$ python3 -q
>>> import numpy as np
>>> import numpy.linalg as la
>>> np.set_printoptions(precision=2, suppress=True, linewidth=140)
>>> other = np.array([[-1, 0, 1], [1, -4, -2], [1, 0, -4]])
>>> mat = np.triu(other, 1)
>>> mat
array([[ 0,  0,  1],
       [ 0,  0, -2],
       [ 0,  0,  0]])
>>> Uu, sigma, vt = la.svd(mat)
>>> sigma
array([2.24, 0.  , 0.  ])
>>> np.argmax(sigma[:-1] / (sigma[1:] + 1e-6)) + 1
np.int64(1)
>>> other = Uu[:, :1] @ np.diag(sigma[:1]) @ vt[:1]
>>> np.abs(mat - other).max()
np.float64(0.0)
>>> round(la.norm(mat - other) / la.norm(mat), 2)
np.float64(0.0)
>>> round(la.norm(mat - other, 2), 2), sigma[1]
(np.float64(0.0), np.float64(0.0))
>>> la.matrix_rank(other)
np.int64(1)
>>> X = np.load("layer4.npy")
>>> X
array([[ 5, -2, -5,  0],
       [ 1,  9,  5,  4],
       [ 8, -5, -3, -9]])
>>> other = X / np.sqrt((X ** 2).mean(axis=1, keepdims=True))
>>> la.matrix_rank(other) == la.matrix_rank(X)
np.True_
>>> la.norm(other, axis=1)
array([2., 2., 2.])
>>> other = np.array([[2, 0], [2, 2]])
>>> Z = np.kron(other, X)
>>> Z.shape
(6, 8)
>>> round(float(la.norm(Z, 2)), 2), round(float(la.norm(other, 2) * la.norm(X, 2)), 2)
(53.12, 53.12)
>>> np.round(la.norm(X[0], 1), 2), round(float(la.norm(X[0], np.inf)), 2)
(np.float64(12.0), 5.0)
>>> np.round(la.norm(X, 2), 2)
np.float64(16.41)
>>> la.norm(X, axis=1)
array([ 7.35, 11.09, 13.38])
>>> round(float(la.norm(X, "nuc")), 2)
29.31
>>> la.norm(X, axis=0)
array([ 9.49, 10.49,  7.68,  9.85])
>>> X[0] @ X[2]
np.int64(65)
>>> round(la.norm(X) ** 2 / la.norm(X, 2) ** 2, 2)
np.float64(1.32)
